>>> import numpy as np
>>> from numpy import linalg as LA
>>> np.set_printoptions(suppress=True, linewidth=120)
>>> def rnd(a):
...     return np.round(a, 1) + 0
... 
>>> K = np.load("data.npy")
>>> print(K)
[[1.  0.5 0.2]
 [0.5 1.  0.5]
 [0.2 0.5 1. ]]
>>> # symmetric, so the eigenvalues are real
>>> u = np.array([3, 9, 1])
>>> print(np.array([np.convolve(row, u, "same") for row in K]))
[[10.5  6.1  2.3]
 [ 7.5 11.   5.5]
 [ 3.3  7.7  9.5]]
>>> print(rnd(np.polyval(u, K[2])))
[ 2.9  6.2 13. ]
>>> vec = np.array([1, 1, -2])
>>> rhs = K @ vec
>>> print(rhs)
[ 1.1  0.5 -1.3]
>>> print(rnd(LA.solve(K.T, K[0])))
[1. 0. 0.]
>>> print(np.allclose(K @ K.T, K.T @ K))
True
>>> print(rnd(K @ K))
[[1.3 1.1 0.6]
 [1.1 1.5 1.1]
 [0.6 1.1 1.3]]
>>> print(rnd(np.abs(LA.eigvals(K)).max()))
1.8
>>> print(rnd(np.sort(np.abs(LA.eigvals(K)))))
[0.4 0.8 1.8]
>>> other = K / np.sqrt((K ** 2).mean(axis=1, keepdims=True))
>>> print(LA.matrix_rank(other) == LA.matrix_rank(K))
True
>>> print(rnd(K - K.mean(axis=1, keepdims=True)))
[[ 0.4 -0.1 -0.4]
 [-0.2  0.3 -0.2]
 [-0.4 -0.1  0.4]]
>>> print(rnd(other[0]))
[1.5 0.8 0.3]
>>> print(rnd(LA.norm(other, axis=1)))
[1.7 1.7 1.7]
>>> W0 = np.load("mat.npy")
>>> print(W0)
[[0 0 0]
 [0 3 0]
 [1 0 0]]
>>> # looks like rank 2
>>> U, sigma, Vt = LA.svd(W0)
>>> evecs = Vt[:(sigma > 1e-8).sum()]
>>> rng = np.random.default_rng(7816)
>>> vec = W0[1] + -3 * W0[2] + rng.integers(2) * np.eye(3)[1]
>>> print(vec)
[-3.  3.  0.]
>>> print(np.diag(evecs.T @ evecs))
[1. 1. 0.]
>>> print(np.allclose(evecs.T @ evecs @ vec, vec))
True
>>> print(rnd(np.sort(LA.eigvals(W0))))
[0. 0. 3.]
>>> print(W0 @ W0)
[[0 0 0]
 [0 9 0]
 [0 0 0]]
>>> A = np.load("test8.npy")
>>> print(A)
[[-2  3 -1]
 [ 1  3  0]
 [ 0  3 -1]]
>>> labels = rng.permutation(3)
>>> print(labels)
[1 0 2]
>>> other = A[labels][:, labels]
>>> print(np.trace(other))
0
>>> print(rnd(np.sort(np.abs(LA.eigvals(other)))))
[0.6 2.8 3.4]
>>> print(np.diag(other))
[ 3 -2 -1]
>>> def softmax(z):
...     e = np.exp(z - z.max(axis=-1, keepdims=True))
...     return e / e.sum(axis=-1, keepdims=True)
... 
>>> print(rnd(softmax(10 * K[1])))
[0. 1. 0.]
>>> print(softmax(K).sum(axis=1))
[1. 1. 1.]
>>> print(rnd(softmax(K[1] + -1)))
[0.3 0.5 0.3]
>>> scores = K @ K.T / np.sqrt(3)
>>> print(rnd(softmax(scores)[1] @ K))
[0.6 0.7 0.6]
>>> print(rnd(softmax(scores + np.triu(np.full(scores.shape, -np.inf), 1))))
[[1.  0.  0. ]
 [0.4 0.6 0. ]
 [0.3 0.3 0.4]]
>>> print(softmax(scores).round(6).argmax(axis=1))
[0 1 2]
>>> E = np.load("arr.npy")
>>> print(E)
[[ 2  0  2  1]
 [-2  3  1  2]
 [-1 -3 -3  3]
 [ 2  2  3 -3]]
>>> print(rnd(LA.norm(E, 2) / LA.norm(E)))
0.8
>>> print(LA.cond(E) > 100)
True
>>> print([round(float(x), 1) for x in LA.svd(E, compute_uv=False)[:3]])
[7.4, 4.3, 2.8]
>>> O, r_ = LA.qr(E)
>>> print(rnd(O @ r_))
[[ 2.  0.  2.  1.]
 [-2.  3.  1.  2.]
 [-1. -3. -3.  3.]
 [ 2.  2.  3. -3.]]
>>> print(rnd(O))
[[-0.6  0.  -0.8 -0.1]
 [ 0.6 -0.7 -0.4  0.2]
 [ 0.3  0.6 -0.3  0.7]
 [-0.6 -0.4  0.3  0.7]]
>>> print(O.shape, r_.shape)
(4, 4) (4, 4)
>>> other = LA.inv(E)
>>> print(rnd(LA.det(E) * other))
[[ -9.   9.  33.  36.]
 [ -9.   9.  30.  33.]
 [ 11. -10. -36. -39.]
 [ -1.   2.   6.   6.]]
>>> print((np.abs(other) > 1e-9).astype(int))
[[1 1 1 1]
 [1 1 1 1]
 [1 1 1 1]
 [1 1 1 1]]
>>> print(rnd(E @ other))
[[1. 0. 0. 0.]
 [0. 1. 0. 0.]
 [0. 0. 1. 0.]
 [0. 0. 0. 1.]]
>>> print(rnd(LA.det(E) * LA.det(other)))
1.0
>>> print(rnd(LA.slogdet(E)[0]))
1.0
>>> vec = np.array([4, 0, 2, 2])
>>> rhs = E @ vec
>>> print(rhs)
[14 -2 -4  8]
>>> print(rnd(LA.solve(E.T, E[1])))
[0. 1. 0. 0.]
>>> print(rnd(LA.solve(E, 3 * rhs)))
[12.  0.  6.  6.]
>>> W1 = np.array([[0, -1, 1, -2], [3, -3, -1, -2], [-1, 1, 2, 3], [-2, -2, 2, 2]])
>>> coef = np.array([1, -1, -3, -1])
>>> hid = np.maximum(E @ W1 + coef, 0)
>>> print((hid > 0).astype(int))
[[0 0 1 1]
 [1 0 0 1]
 [0 0 0 1]
 [1 0 0 0]]
>>> print(rnd((hid > 0).mean(axis=0)))
[0.5 0.  0.2 0.8]
>>> Z = np.array([[3, 1], [3, -2], [2, 1], [-1, 2]])
>>> print((hid @ Z).round(6).argmax(axis=1))
[1 1 1 0]
>>> print(W1 @ Z)
[[  1  -1]
 [  0   4]
 [  1   5]
 [-10   8]]
>>> print(hid @ Z)
[[ 7 11]
 [11 13]
 [-4  8]
 [30 10]]
>>> m1 = np.triu(rng.random((3, 3)) < 0.8, 1).astype(int)
>>> m1 = m1 + m1.T
>>> print(m1)
[[0 1 1]
 [1 0 0]
 [1 0 0]]
>>> # column 2 repeats column 1
>>> w, evecs = LA.eigh(m1)
>>> vec = np.array([2, 0, 0])
>>> print(rnd(evecs * np.abs(w) @ evecs.T))
[[1.4 0.  0. ]
 [0.  0.7 0.7]
 [0.  0.7 0.7]]
>>> print(np.abs(m1).sum(axis=1).max(), rnd(np.abs(w).max()))
2 1.4
>>> print(rnd(evecs * np.maximum(w, 0) @ evecs.T))
[[0.7 0.5 0.5]
 [0.5 0.4 0.4]
 [0.5 0.4 0.4]]
>>> print(np.unique(m1.round(6), axis=0).shape)
(2, 3)
>>> print(rnd(np.trace(LA.pinv(m1) @ m1)))
2.0
>>> X = np.load("m.npy")
>>> print(X)
[[2 2 2 2]
 [2 4 4 4]
 [2 4 6 6]
 [2 4 6 8]]
>>> # equal to its transpose
>>> low = LA.cholesky(X)
>>> print(rnd(np.prod(np.diag(low)) ** 2), rnd(LA.det(X)))
16.0 16.0
>>> print(rnd(np.diag(low) ** 2))
[2. 2. 2. 2.]
>>> data = np.array([[1.0, 0.0, 0.0], [0.0, -0.8, 0.6], [0.0, -0.6, -0.8]])
>>> print(rnd(LA.svd(data, compute_uv=False)))
[1. 1. 1.]
>>> print(rnd(LA.norm(data, axis=0)))
[1. 1. 1.]
>>> print(data[:, 1] @ data[:, 0])
0.0
>>> vec = np.array([8, 8, 2])
>>> print(data * vec)
[[ 8.   0.   0. ]
 [ 0.  -6.4  1.2]
 [ 0.  -4.8 -1.6]]
>>> print(np.einsum("ij,j->i", data, vec))
[ 8.  -5.2 -6.4]
>>> print((data @ vec).argmax())
0
>>> print(LA.norm(data @ vec) <= LA.norm(data, 2) * LA.norm(vec) + 1e-9)
True
>>> O, _ = LA.qr(np.array([[0.1, -2.2, 0.6], [0.2, -0.2, -0.5], [-0.7, 0.7, -0.6]]))
>>> arr = 4 * O
>>> print(rnd(arr))
[[-0.5  4.   0. ]
 [-1.1 -0.1  3.8]
 [ 3.8  0.5  1.1]]
>>> labels = rng.permutation(3)
>>> other = data[:, labels] * rng.choice([-1, 1], 3)
>>> print(other)
[[ 0.   1.  -0. ]
 [ 0.6  0.   0.8]
 [-0.8  0.   0.6]]
>>> U, _, Vt = LA.svd(data.T @ other)
>>> print(rnd(U @ Vt))
[[ 0.  1.  0.]
 [ 0.  0. -1.]
 [ 1.  0.  0.]]
>>> print(labels)
[2 0 1]
>>> print(rnd(np.sort(LA.eigvals(data).real)))
[-0.8 -0.8  1. ]
>>> print(np.flatnonzero(LA.matrix_power((data != 0) + (data.T != 0) + np.eye(3), 3)[0]))
[0]
>>> print((data != 0).astype(int))
[[1 0 0]
 [0 1 1]
 [0 1 1]]
>>> print((LA.matrix_power((data != 0) + (data.T != 0) + np.eye(3), 3) > 0).astype(int))
[[1 0 0]
 [0 1 1]
 [0 1 1]]
>>> other = np.array([[-1, 0, 1], [0, -1, -1], [-1, -2, -1]])
>>> print(LA.matrix_rank(data @ other))
2
>>> print(LA.matrix_rank(np.vstack([data, other.T])))
3
>>> print(rnd(np.einsum("ij->j", data)))
[ 1.  -1.4 -0.2]
>>> print(rnd(data @ other))
[[-1.   0.   1. ]
 [-0.6 -0.4  0.2]
 [ 0.8  2.2  1.4]]
>>> print(np.vstack([data, other.T]).shape)
(6, 3)
>>> C2 = data.T @ data
>>> print(np.allclose(C2, C2.T))
True
>>> print((data @ data.T).shape)
(3, 3)
>>> print(rnd(LA.svd(data, compute_uv=False) ** 2))
[1. 1. 1.]
>>> print(LA.matrix_rank(C2))
3
